$ python -q
>>> import numpy as np
>>> import numpy.linalg as la
>>> np.set_printoptions(precision=1, suppress=True, linewidth=100)
>>> F = np.load("a.npy")
>>> print(F)
[[ 1 -2  4]
 [ 1 -1  1]
 [ 1  0  0]
 [ 1  1  1]
 [ 1  2  4]
 [ 1  3  9]
 [ 1  4 16]
 [ 1  5 25]]
>>> x0 = np.array([0, 3, 3])
>>> target = F @ x0
>>> print(target)
[ 6  0  0  6 18 36 60 90]
>>> print(np.round(la.lstsq(F, target)[0], 1) + 0)
[0. 3. 3.]
>>> print(np.round(la.pinv(F) @ F, 1) + 0)
[[1. 0. 0.]
 [0. 1. 0.]
 [0. 0. 1.]]
>>> print(np.round(la.solve(F.T @ F, F.T @ target), 1) + 0)
[0. 3. 3.]
>>> rng = np.random.default_rng(43194)
>>> target = target + 0.3 * rng.normal(size=8)
>>> print(target)
[ 6.2 -0.3 -0.1  6.4 18.  36.  59.9 89.8]
>>> coef, *_ = la.lstsq(F, target)
>>> print(np.round(F.T @ (target - F @ coef), 1) + 0)
[0. 0. 0.]
>>> print(coef.round(1) + 0)
[0. 3. 3.]
>>> x0 = np.array([5, 2, 4])
>>> target = F @ x0
>>> coef, lr = np.zeros(3), 1 / la.norm(F, 2) ** 2
>>> for i in range(10):
...     coef -= lr * F.T @ (F @ coef - target)
...     if i % 2 == 0: print(i, round(la.norm(F @ coef - target), 1))
... 
0 10.0
2 10.0
4 9.9
6 9.8
8 9.7
>>> print(np.round(la.cond(F), 1))
15.7
>>> J = np.load("dump.npy")
>>> print(J)
[[4 2 5 0 0 0]
 [7 4 6 0 0 0]
 [1 6 4 0 0 0]
 [0 0 0 0 5 3]
 [0 0 0 5 3 1]
 [0 0 0 3 3 6]]
>>> x0 = np.array([8, 0, -5, -1, -2, -6])
>>> a = np.maximum(J @ x0, 0)
>>> print(np.flatnonzero(a > 1e-9))
[0 1]
>>> print(J.T @ a)
[210 118 191   0   0   0]
>>> print(a)
[ 7 26  0  0  0  0]
>>> print(J * (a > 1e-9)[:, None])
[[4 2 5 0 0 0]
 [7 4 6 0 0 0]
 [0 0 0 0 0 0]
 [0 0 0 0 0 0]
 [0 0 0 0 0 0]
 [0 0 0 0 0 0]]
>>> K = np.load("case4.npy")
>>> print(K)
[[1.  0.5 0.2 0.1 0.1 0.  0.  0. ]
 [0.5 1.  0.5 0.2 0.1 0.1 0.  0. ]
 [0.2 0.5 1.  0.5 0.2 0.1 0.1 0. ]
 [0.1 0.2 0.5 1.  0.5 0.2 0.1 0.1]
 [0.1 0.1 0.2 0.5 1.  0.5 0.2 0.1]
 [0.  0.1 0.1 0.2 0.5 1.  0.5 0.2]
 [0.  0.  0.1 0.1 0.2 0.5 1.  0.5]
 [0.  0.  0.  0.1 0.1 0.2 0.5 1. ]]
>>> low = la.cholesky(K)
>>> print(round(np.prod(np.diag(low)) ** 2, 1), round(la.det(K), 1))
0.1 0.1
>>> print(np.diag(low) ** 2)
[1.  0.7 0.7 0.7 0.7 0.7 0.7 0.7]
>>> u = np.array([3, 3, -4, 0, 1, 6, 4, -7])
>>> Y = K + np.outer(u, np.eye(8)[2])
>>> print(la.matrix_rank(la.inv(Y) - la.inv(K), tol=1e-8))
1
>>> print(la.matrix_rank(Y - K))
1
>>> W = np.array([[2, 3, 1],
...     [0, 2, 3],
...     [3, 2, 2],
...     [1, 1, 1],
...     [2, 3, 2],
...     [2, 1, 2],
...     [3, 3, 2],
...     [3, 0, 3]])
>>> coef = np.array([-3, 3, -3])
>>> hid = np.maximum(K @ W + coef, 0)
>>> print((hid > 0).mean(axis=0))
[0.9 1.  1. ]
>>> basis = np.array([[2, 2, 2], [1, 2, 0], [3, 2, 2]])
>>> print((hid @ basis).round(6).argmax(axis=1))
[1 1 1 1 1 1 1 1]
>>> print(W @ basis)
[[10 12  6]
 [11 10  6]
 [14 14 10]
 [ 6  6  4]
 [13 14  8]
 [11 10  8]
 [15 16 10]
 [15 12 12]]
>>> A = np.load("data.npy")
>>> print(A)
[[ 316 -260 -153  -33   53   54   27]
 [-260  264   94   32  -83   15  -24]
 [-153   94  120    5  -33  -42  -23]
 [ -33   32    5  241  127 -115   50]
 [  53  -83  -33  127  154 -129   53]
 [  54   15  -42 -115 -129  154  -35]
 [  27  -24  -23   50   53  -35   42]]
>>> print(np.round(la.norm(A) ** 2 / la.norm(A, 2) ** 2, 1))
1.5
>>> print(round(float(la.norm(A[2], 1)), 1), round(la.norm(A[2], np.inf), 1))
470.0 153.0
>>> print(la.norm(A, axis=1).argmax())
0
>>> print(round(float(la.norm(A, 2)), 1))
641.1
>>> print(round(la.norm(A[2] - A[0]), 1))
663.6
>>> r = la.matrix_rank(A)
>>> print(r)
6
>>> null = la.svd(A)[2][r:].T
>>> print([int(la.matrix_rank(A[:, :j + 1])) for j in range(7)])
[1, 2, 3, 4, 5, 6, 6]
>>> print(null.shape)
(7, 1)
>>> print(np.round(A @ null, 1) + 0)
[[0.]
 [0.]
 [0.]
 [0.]
 [0.]
 [0.]
 [0.]]
>>> print(np.allclose(A @ null, 0))
True
>>> print([int(la.matrix_rank(np.delete(A, i, axis=0))) for i in range(7)])
[6, 6, 6, 6, 6, 6, 6]
>>> Uu, sig, vt = la.svd(A)
>>> print(np.argmax(sig[:-1] / (sig[1:] + 1e-6)) + 1)
6
>>> Y = Uu[:, :6] @ np.diag(sig[:6]) @ vt[:6]
>>> print(la.matrix_rank(Y))
6
>>> print(la.matrix_rank(A, rtol=0.05))
4
>>> print(round(la.norm(A - Y) / la.norm(A), 1))
0.0
>>> print(Y)
[[ 316. -260. -153.  -33.   53.   54.   27.]
 [-260.  264.   94.   32.  -83.   15.  -24.]
 [-153.   94.  120.    5.  -33.  -42.  -23.]
 [ -33.   32.    5.  241.  127. -115.   50.]
 [  53.  -83.  -33.  127.  154. -129.   53.]
 [  54.   15.  -42. -115. -129.  154.  -35.]
 [  27.  -24.  -23.   50.   53.  -35.   42.]]
>>> print(round(float(np.abs(A - Y).max()), 1))
0.0
>>> Uu, sig, vt = la.svd(Y)
>>> vecs = vt[:(sig > 1e-8).sum()]
>>> x0 = Y[3] + -1 * Y[4] + rng.integers(2) * np.eye(7)[2]
>>> print(x0)
[-86. 115.  39. 114. -27.  14.  -3.]
>>> print(round(la.norm(x0 - vecs.T @ vecs @ x0), 1))
0.3
>>> print(np.allclose(vecs.T @ vecs @ x0, x0))
False
>>> print(np.diag(vecs.T @ vecs))
[1.  1.  0.9 1.  0.5 0.6 1. ]
>>> print(la.matrix_rank(np.vstack([Y, x0])))
7
>>> print(np.round(vecs.T @ vecs, 1) + 0)
[[ 1.   0.   0.   0.   0.   0.   0. ]
 [ 0.   1.   0.   0.   0.   0.   0. ]
 [ 0.   0.   0.9  0.  -0.2 -0.2  0. ]
 [ 0.   0.   0.   1.   0.1  0.   0. ]
 [ 0.   0.  -0.2  0.1  0.5 -0.4  0. ]
 [ 0.   0.  -0.2  0.  -0.4  0.6  0. ]
 [ 0.   0.   0.   0.   0.   0.   1. ]]
>>> mat = np.loadtxt("x.csv", delimiter=",")
>>> print(mat)
[[ 0.9  0.3 -0.1  0.2]
 [ 0.3 -0.4  0.3 -0.8]
 [-0.1  0.3  0.9  0.2]
 [ 0.2 -0.8  0.2  0.5]]
>>> w, vecs = la.eigh(mat)
>>> print(la.svd(mat, compute_uv=False))
[1. 1. 1. 1.]
>>> print(np.unique(w.round(6) + 0, return_counts=True)[1])
[1 3]
>>> print(round(float(w.sum()), 1), np.trace(mat))
2.0 2.0
>>> print(vecs @ np.diag(w) @ vecs.T)
[[ 0.9  0.3 -0.1  0.2]
 [ 0.3 -0.4  0.3 -0.8]
 [-0.1  0.3  0.9  0.2]
 [ 0.2 -0.8  0.2  0.5]]
>>> print(np.round(vecs.T @ mat @ vecs, 1) + 0)
[[-1.  0.  0.  0.]
 [ 0.  1.  0.  0.]
 [ 0.  0.  1.  0.]
 [ 0.  0.  0.  1.]]
>>> print(np.round(vecs.T @ vecs, 1) + 0)
[[1. 0. 0. 0.]
 [0. 1. 0. 0.]
 [0. 0. 1. 0.]
 [0. 0. 0. 1.]]
>>> m1 = np.array([[-0.9, 0.3, 0.1, 1.1, 0.9, 66.0, -0.9],
...     [-0.6, 0.2, -1.0, -2.2, 0.9, 2.0, -1.0],
...     [-1.7, 1.3, 1.2, 0.4, -1.2, -8.0, -1.9],
...     [1.7, 0.2, 0.9, 0.9, -0.7, 0.0, -0.9],
...     [0.4, 0.0, -0.2, 0.3, 1.2, -20.0, 0.2],
...     [0.3, 1.0, 1.7, -1.3, -2.7, -14.0, -1.6],
...     [0.5, 1.2, -0.7, -2.3, 0.4, -18.0, 0.3],
...     [-0.7, 0.0, -1.5, 0.0, -0.3, 0.0, 1.8]])
>>> x0 = np.array([0, 2, 3, 0, 0, 0, 1])
>>> target = m1 @ x0
>>> coef, lr = np.zeros(7), 1 / la.norm(m1, 2) ** 2
>>> for i in range(10):
...     coef -= lr * m1.T @ (m1 @ coef - target)
...     if i % 2 == 0: print(i, round(la.norm(m1 @ coef - target), 1))
... 
0 8.4
2 8.4
4 8.3
6 8.2
8 8.1
>>> print(coef.round(1) + 0)
[0. 0. 0. 0. 0. 0. 0.]
>>> print(round(la.cond(m1), 1))
113.1
>>> hat = m1 @ la.solve(m1.T @ m1, m1.T)
>>> print(la.matrix_rank(np.eye(8) - hat))
1
>>> print(np.allclose(hat @ hat, hat))
True
>>> print(hat @ m1[:, 6])
[-0.9 -1.  -1.9 -0.9  0.2 -1.6  0.3  1.8]
>>> print(hat.round(1) + 0)
[[ 0.9  0.   0.   0.  -0.2 -0.1  0.1 -0.1]
 [ 0.   1.   0.   0.  -0.1  0.   0.   0. ]
 [ 0.   0.   1.   0.   0.1  0.1  0.   0.1]
 [ 0.   0.   0.   1.   0.1  0.1  0.   0. ]
 [-0.2 -0.1  0.1  0.1  0.5 -0.3  0.2 -0.2]
 [-0.1  0.   0.1  0.1 -0.3  0.8  0.1 -0.1]
 [ 0.1  0.   0.   0.   0.2  0.1  0.9  0.1]
 [-0.1  0.   0.1  0.  -0.2 -0.1  0.1  0.9]]
>>> feats = np.array([[0.5, 1.8, -0.8],
...     [0.3, 1.2, -0.2],
...     [1.2, 0.3, -2.2],
...     [-0.5, -1.1, 0.9]])
>>> w, vecs = la.eigh(K)
>>> print(la.eigvalsh(K @ K))
[0.1 0.1 0.2 0.5 0.8 1.3 3.1 6.1]
>>> print(w)
[0.3 0.3 0.4 0.7 0.9 1.2 1.8 2.5]
>>> print(la.eigvalsh(K + 2 * np.eye(8)))
[2.3 2.3 2.4 2.7 2.9 3.2 3.8 4.5]
>>> print(np.unique(w.round(6) + 0, return_counts=True)[1])
[1 1 1 1 1 1 1 1]
>>> hat = feats @ la.solve(feats.T @ feats, feats.T)
>>> print(np.allclose(hat @ hat, hat))
True
>>> print(np.round(la.eigvalsh(hat), 1) + 0)
[0. 1. 1. 1.]
>>> x0 = np.array([-1, -2, 3])
>>> target = feats @ x0
>>> coef, lr = np.zeros(3), 1 / la.norm(feats, 2) ** 2
>>> for i in range(3):
...     coef -= lr * feats.T @ (feats @ coef - target)
...     if i % 1 == 0: print(i, round(la.norm(feats @ coef - target), 1))
... 
0 0.4
1 0.3
2 0.2
>>> print(round(float(la.cond(feats)), 1))
28.8
>>> Y = np.c_[feats[:, :1] @ np.array([[2]]), np.array([1, 1, 1, 0])]
>>> print(Y)
[[ 1.   1. ]
 [ 0.6  1. ]
 [ 2.4  1. ]
 [-1.   0. ]]
>>> print(la.norm(la.qr(feats)[0].T @ Y, axis=0) ** 2 / ((Y ** 2).sum(axis=0) + 1e-12))
[1.  0.9]
>>> print(np.round(la.lstsq(feats, Y[:, 0])[0], 1) + 0)
[2. 0. 0.]
>>> print(la.matrix_rank(Y))
2
